In [1]: import numpy as np

In [2]: np.set_printoptions(precision=2, suppress=True, linewidth=140, sign=" ")

In [3]: def rnd(a):
   ...:     return np.round(a, 2) + 0
   ...: 

In [4]: X = np.load("x.npy")

In [5]: X
Out[5]: 
array([[-2.96,  2.98,  5.92, -2.96],
       [-1.  ,  0.96,  1.93, -0.9 ],
       [-0.05,  0.01, -0.08, -0.04],
       [ 6.95, -6.97,  6.99, -8.06],
       [ 2.98, -3.  ,  8.06, -6.99]])

In [6]: vec = np.array([-1, 2, 3, -1])

In [7]: rhs = X @ vec

In [8]: print(rnd(np.linalg.solve(X.T @ X, X.T @ rhs)))
[-1.  2.  3. -1.]

In [9]: rnd(np.linalg.pinv(X) @ X)
Out[9]: 
array([[ 1.,  0.,  0.,  0.],
       [ 0.,  1.,  0.,  0.],
       [ 0.,  0.,  1.,  0.],
       [ 0.,  0.,  0.,  1.]])

In [10]: rnd(np.linalg.lstsq(X, rhs)[0])
Out[10]: array([-1.,  2.,  3., -1.])

In [11]: rnd(rhs)
Out[11]: array([29.64,  9.61, -0.13,  8.14, 22.19])

In [12]: rng = np.random.default_rng(97859)

In [13]: rhs = rhs + 0.3 * rng.normal(size=5)

In [14]: rnd(rhs)
Out[14]: array([ 29.53,   9.45,   0.03,   7.96,  22.7 ])

In [15]: coef, *_ = np.linalg.lstsq(X, rhs)

In [16]: coef.round()
Out[16]: array([-3., -0.,  4., -0.])

In [17]: [round(float(np.linalg.norm(np.linalg.solve(X.T @ X + lam * np.eye(4), X.T @ rhs))), 2) for lam in (0, 1, 10, 100)]
Out[17]: [4.55, 3.75, 3.37, 1.81]

In [18]: other = X / np.sqrt((X ** 2).mean(axis=1, keepdims=True))

In [19]: np.linalg.matrix_rank(other) == np.linalg.matrix_rank(X)
Out[19]: np.True_

In [20]: X.reshape(2, -1)
Out[20]: 
array([[-2.96,  2.98,  5.92, -2.96, -1.  ,  0.96,  1.93, -0.9 , -0.05,  0.01],
       [-0.08, -0.04,  6.95, -6.97,  6.99, -8.06,  2.98, -3.  ,  8.06, -6.99]])

In [21]: T = X.reshape(5, 2, -1)

In [22]: print(T.transpose(1, 0, 2))
[[[-2.96  2.98]
  [-1.    0.96]
  [-0.05  0.01]
  [ 6.95 -6.97]
  [ 2.98 -3.  ]]

 [[ 5.92 -2.96]
  [ 1.93 -0.9 ]
  [-0.08 -0.04]
  [ 6.99 -8.06]
  [ 8.06 -6.99]]]

In [23]: rnd(T.sum(axis=1))
Out[23]: 
array([[  2.96,   0.02],
       [  0.93,   0.06],
       [ -0.13,  -0.03],
       [ 13.94, -15.03],
       [ 11.04,  -9.99]])

In [24]: np.einsum("ihd,jhd->hij", T, T).shape
Out[24]: (2, 5, 5)

In [25]: print(np.swapaxes(T, 1, 2)[1])
[[-1.    1.93]
 [ 0.96 -0.9 ]]

In [26]: F = np.load("data.npy")

In [27]: F
Out[27]: 
array([[ 1,  0,  0,  0,  0,  0],
       [ 0,  0,  0,  0,  1,  0],
       [ 0,  0,  0,  0,  0,  1],
       [ 0,  1,  0,  0,  0,  0],
       [ 0,  0,  0,  1,  0,  0],
       [ 0,  0,  1,  0,  0,  0]])

In [28]: def softmax(z):
    ...:     e = np.exp(z - z.max(axis=-1, keepdims=True))
    ...:     return e / e.sum(axis=-1, keepdims=True)
    ...: 

In [29]: rnd(softmax(F[5] + 3))
Out[29]: array([ 0.13,  0.13,  0.35,  0.13,  0.13,  0.13])

In [30]: rnd(softmax(10 * F[5]))
Out[30]: array([ 0.,  0.,  1.,  0.,  0.,  0.])

In [31]: print(softmax(F).sum(axis=1))
[ 1.  1.  1.  1.  1.  1.]

In [32]: scores = F @ F.T / np.sqrt(6)

In [33]: softmax(scores).round(6).argmax(axis=1)
Out[33]: array([ 0,  1,  2,  3,  4,  5])

In [34]: rnd(softmax(scores))
Out[34]: 
array([[ 0.23,  0.15,  0.15,  0.15,  0.15,  0.15],
       [ 0.15,  0.23,  0.15,  0.15,  0.15,  0.15],
       [ 0.15,  0.15,  0.23,  0.15,  0.15,  0.15],
       [ 0.15,  0.15,  0.15,  0.23,  0.15,  0.15],
       [ 0.15,  0.15,  0.15,  0.15,  0.23,  0.15],
       [ 0.15,  0.15,  0.15,  0.15,  0.15,  0.23]])

In [35]: other = np.linalg.inv(F)

In [36]: rnd(np.linalg.inv(other))
Out[36]: 
array([[ 1.,  0.,  0.,  0.,  0.,  0.],
       [ 0.,  0.,  0.,  0.,  1.,  0.],
       [ 0.,  0.,  0.,  0.,  0.,  1.],
       [ 0.,  1.,  0.,  0.,  0.,  0.],
       [ 0.,  0.,  0.,  1.,  0.,  0.],
       [ 0.,  0.,  1.,  0.,  0.,  0.]])

In [37]: q, Rm = np.linalg.qr(F)

In [38]: q.shape, Rm.shape
Out[38]: ((6, 6), (6, 6))

In [39]: q @ Rm
Out[39]: 
array([[ 1.,  0.,  0.,  0.,  0.,  0.],
       [ 0.,  0.,  0.,  0.,  1.,  0.],
       [ 0.,  0.,  0.,  0.,  0.,  1.],
       [ 0.,  1.,  0.,  0.,  0.,  0.],
       [ 0.,  0.,  0.,  1.,  0.,  0.],
       [ 0.,  0.,  1.,  0.,  0.,  0.]])

In [40]: np.allclose(Rm.T @ Rm, F.T @ F)
Out[40]: True

In [41]: np.trace(q @ q.T)
Out[41]: np.float64(6.0)

In [42]: q.T @ q
Out[42]: 
array([[ 1.,  0.,  0.,  0.,  0.,  0.],
       [ 0.,  1.,  0.,  0.,  0.,  0.],
       [ 0.,  0.,  1.,  0.,  0.,  0.],
       [ 0.,  0.,  0.,  1.,  0.,  0.],
       [ 0.,  0.,  0.,  0.,  1.,  0.],
       [ 0.,  0.,  0.,  0.,  0.,  1.]])

In [43]: abs(Rm[0, 0]), rnd(np.linalg.norm(F[:, 0]))
Out[43]: (np.float64(1.0), np.float64(1.0))

In [44]: K = np.load("test0.npy")

In [45]: print(rnd(K))
[[ 0.03  0.14  0.09]
 [ 0.14  0.71  0.43]
 [ 0.09  0.43  0.26]]

In [46]: # rank 1

In [47]: vec = np.array([2, 1, 1])

In [48]: h1 = np.maximum(K @ vec, 0)

In [49]: rnd(h1)
Out[49]: array([ 0.29,  1.43,  0.86])

In [50]: np.flatnonzero(h1 > 1e-9)
Out[50]: array([ 0,  1,  2])

In [51]: rnd(K.T @ h1)
Out[51]: array([ 0.29,  1.43,  0.86])

In [52]: rnd(np.maximum(K @ vec, 0) - np.maximum(-K @ vec, 0))
Out[52]: array([ 0.29,  1.43,  0.86])

In [53]: print(rnd(np.tanh(K @ vec)))
[ 0.28  0.89  0.69]

In [54]: vec = np.array([4, 2, -1])

In [55]: np.trace(K)
Out[55]: np.float64(1.0)

In [56]: other = K / np.sqrt((K ** 2).mean(axis=1, keepdims=True))

In [57]: rnd(np.linalg.norm(other, axis=1))
Out[57]: array([ 1.73,  1.73,  1.73])

In [58]: np.linalg.matrix_rank(other) == np.linalg.matrix_rank(K)
Out[58]: np.True_

In [59]: Uu, sigma, VT = np.linalg.svd(K)

In [60]: evecs = VT[:(sigma > 1e-8).sum()]

In [61]: vec = K[2] + 4 * K[1] + rng.integers(2) * np.eye(3)[1]

In [62]: rnd(vec)
Out[62]: array([ 0.66,  4.29,  1.97])

In [63]: rnd(np.diag(evecs.T @ evecs))
Out[63]: array([ 0.03,  0.71,  0.26])

In [64]: rnd(evecs.T @ evecs)
Out[64]: 
array([[ 0.03,  0.14,  0.09],
       [ 0.14,  0.71,  0.43],
       [ 0.09,  0.43,  0.26]])

In [65]: rnd(np.linalg.norm(vec - evecs.T @ evecs @ vec))
Out[65]: np.float64(0.53)
